>>> import numpy as np
>>> np.set_printoptions(suppress=True, linewidth=140)
>>> X = np.load("run0.npy")
>>> X
array([[2., 0.],
       [0., 2.]])
>>> vec = np.ones(2)
>>> for _ in range(6):
...     vec = X @ vec
...     vec /= np.linalg.norm(vec)
...     print(round(vec @ X @ vec, 3))
... 
2.0
2.0
2.0
2.0
2.0
2.0
>>> vec.round(3)
array([0.707, 0.707])
>>> round(float(np.linalg.eigvalsh(X)[-1]), 3)
2.0
>>> w, vecs = np.linalg.eigh(X)
>>> vecs @ np.diag(w) @ vecs.T
array([[2., 0.],
       [0., 2.]])
>>> w.sum(), np.trace(X)
(np.float64(4.0), np.float64(4.0))
>>> vecs.T @ vecs
array([[1., 0.],
       [0., 1.]])
>>> X @ X.T
array([[4., 0.],
       [0., 4.]])
>>> X[:, 1] @ X[:, 0]
np.float64(0.0)
>>> np.round(np.linalg.svd(X, compute_uv=False), 3)
array([2., 2.])
>>> np.round(np.linalg.norm(X, axis=0), 3)
array([2., 2.])
>>> (X - X.T) / 2
array([[0., 0.],
       [0., 0.]])
>>> X @ X
array([[4., 0.],
       [0., 4.]])
>>> np.round(np.sort(np.abs(np.linalg.eigvals(X))), 3)
array([2., 2.])
>>> (X + X.T) / 2
array([[2., 0.],
       [0., 2.]])
>>> np.round(np.linalg.matrix_power(X, 2), 3)
array([[4., 0.],
       [0., 4.]])
>>> Lm = np.linalg.cholesky(X)
>>> np.round(Lm @ Lm.T, 3)
array([[2., 0.],
       [0., 2.]])
>>> np.linalg.eigvalsh(X).min() > 0
np.True_
>>> m1 = np.loadtxt("m.csv", delimiter=",")
>>> m1
array([[ 1.997,  0.994, -0.999],
       [ 1.955, -1.019,  2.955],
       [ 3.993,  1.01 ,  0.01 ],
       [-1.986, -1.003,  0.992]])
>>> A2 = np.c_[m1[:, :2] @ np.array([[2, -2], [1, -2]]), np.array([-3, -2, -4, 1])]
>>> A2.round(3)
array([[  4.988,  -5.982,  -3.   ],
       [  2.891,  -1.872,  -2.   ],
       [  8.996, -10.006,  -4.   ],
       [ -4.975,   5.978,   1.   ]])
>>> np.round(np.linalg.lstsq(m1, A2[:, 0])[0], 3) + 0
array([2., 1., 0.])
>>> np.round(np.linalg.norm(A2 - m1 @ np.linalg.lstsq(m1, A2)[0], axis=0), 3) + 0
array([0.   , 0.   , 1.196])
